$ python -q
>>> import numpy as np
>>> import numpy.linalg as la
>>> np.set_printoptions(suppress=True, linewidth=100)
>>> W0 = np.load("dump.npy")
>>> W0
array([[ 0.32, -0.1 ,  0.19],
       [ 3.3 ,  0.  ,  1.46],
       [-2.93, -0.02, -0.96],
       [ 1.58, -0.39,  0.89],
       [ 0.72, -0.24,  0.37],
       [-3.78,  0.27, -1.17],
       [-0.33, -0.2 ,  0.38],
       [ 4.22, -0.36,  1.58],
       [ 1.62,  0.15,  0.56],
       [ 1.51,  0.12,  0.81],
       [-0.61, -0.54, -0.13],
       [-0.96,  0.56, -0.98],
       [ 1.61,  0.5 ,  0.84],
       [-0.95, -0.02, -0.75],
       [ 0.68,  0.11,  0.53],
       [ 1.04,  0.1 ,  0.77],
       [ 2.71,  0.37,  1.6 ],
       [ 0.62, -0.02,  0.78],
       [ 2.57, -0.43,  1.28],
       [ 1.32,  0.17,  0.51],
       [-3.93,  0.05, -1.87],
       [-1.99,  0.02, -0.78],
       [-3.32, -0.17, -1.67],
       [ 2.24,  0.35,  1.05],
       [ 1.87,  0.2 ,  1.24],
       [-0.12,  0.15, -0.22],
       [ 0.04, -0.53,  0.02],
       [-1.78,  0.04, -1.33],
       [-1.84,  0.22, -1.26],
       [-0.63, -0.3 , -0.48],
       [ 0.59, -0.05,  0.24],
       [ 1.36,  0.12,  0.23],
       [ 1.78, -0.08,  0.08],
       [ 3.47,  0.33,  2.23],
       [ 2.83, -0.11,  1.5 ],
       [ 2.72,  0.24,  2.17],
       [-0.23, -0.08, -0.43],
       [-0.82,  0.14, -0.06],
       [-1.06, -0.13, -0.33]])
>>> Ac = W0 - W0.mean(axis=0)
>>> U, sigma, VT = la.svd(Ac, full_matrices=False)
>>> np.round(VT[0] * np.sign(VT[0, np.abs(VT[0]).argmax()]), 2) + 0
array([0.9 , 0.  , 0.44])
>>> np.round(np.abs(VT[-1]), 2)
array([0.1 , 0.97, 0.21])
>>> np.searchsorted(np.cumsum(sigma ** 2) / (sigma ** 2).sum(), 0.9) + 1
np.int64(1)
>>> np.abs(U[:, 0]).argmax()
np.int64(20)
>>> np.round(sigma ** 2 / (sigma ** 2).sum(), 2)
array([0.97, 0.02, 0.01])
>>> Ac = (W0 - W0.mean(axis=0)) / W0.std(axis=0)
>>> np.argwhere(np.abs(Ac) > 2)
array([[ 5,  0],
       [10,  1],
       [11,  1],
       [20,  0],
       [20,  2],
       [26,  1]])
>>> np.round(Ac.std(axis=0), 2)
array([1., 1., 1.])
>>> coef = la.lstsq(np.delete(Ac, 2, axis=1), Ac[:, 2])[0]
>>> coef.round(2)
array([0.94, 0.03])
>>> t = np.radians(72)
>>> r_ = np.eye(3)
>>> r_[0, 0] = r_[1, 1] = np.cos(t)
>>> r_[0, 1], r_[1, 0] = -np.sin(t), np.sin(t)
>>> r_.round(2)
array([[ 0.31, -0.95,  0.  ],
       [ 0.95,  0.31,  0.  ],
       [ 0.  ,  0.  ,  1.  ]])
>>> Y = W0 @ r_.T
>>> np.allclose(W0 @ W0.T, Y @ Y.T)
True
>>> np.round(la.det(r_), 2), round(float(np.trace(r_)), 2)
(np.float64(1.0), 1.62)
>>> np.allclose(la.norm(W0, axis=1), la.norm(Y, axis=1))
True
>>> np.round(la.svd(W0, compute_uv=False), 2), np.round(la.svd(Y, compute_uv=False), 2)
(array([14.2 ,  1.97,  1.59]), array([14.2 ,  1.97,  1.59]))
>>> Y = np.c_[W0[:, :2] @ np.array([[2, 2], [2, 3]]), np.array([-9, -4, 1, -5, -4, 4, -5, -2, 8, 2, -5, 2, 3, -3, 9, 3, 2, -3, -3, 9, -6, -9, -9, 3, 8, -7, -1, -9, 5, 5, 1, 5, 0, 3, 2, 4, -5, -5, 9])]
>>> Y.round(2)
array([[ 0.44,  0.34, -9.  ],
       [ 6.6 ,  6.6 , -4.  ],
       [-5.9 , -5.92,  1.  ],
       [ 2.38,  1.99, -5.  ],
       [ 0.96,  0.72, -4.  ],
       [-7.02, -6.75,  4.  ],
       [-1.06, -1.26, -5.  ],
       [ 7.72,  7.36, -2.  ],
       [ 3.54,  3.69,  8.  ],
       [ 3.26,  3.38,  2.  ],
       [-2.3 , -2.84, -5.  ],
       [-0.8 , -0.24,  2.  ],
       [ 4.22,  4.72,  3.  ],
       [-1.94, -1.96, -3.  ],
       [ 1.58,  1.69,  9.  ],
       [ 2.28,  2.38,  3.  ],
       [ 6.16,  6.53,  2.  ],
       [ 1.2 ,  1.18, -3.  ],
       [ 4.28,  3.85, -3.  ],
       [ 2.98,  3.15,  9.  ],
       [-7.76, -7.71, -6.  ],
       [-3.94, -3.92, -9.  ],
       [-6.98, -7.15, -9.  ],
       [ 5.18,  5.53,  3.  ],
       [ 4.14,  4.34,  8.  ],
       [ 0.06,  0.21, -7.  ],
       [-0.98, -1.51, -1.  ],
       [-3.48, -3.44, -9.  ],
       [-3.24, -3.02,  5.  ],
       [-1.86, -2.16,  5.  ],
       [ 1.08,  1.03,  1.  ],
       [ 2.96,  3.08,  5.  ],
       [ 3.4 ,  3.32,  0.  ],
       [ 7.6 ,  7.93,  3.  ],
       [ 5.44,  5.33,  2.  ],
       [ 5.92,  6.16,  4.  ],
       [-0.62, -0.7 , -5.  ],
       [-1.36, -1.22, -5.  ],
       [-2.38, -2.51,  9.  ]])
>>> np.round(la.lstsq(W0, Y[:, 0])[0], 2) + 0
array([2., 2., 0.])
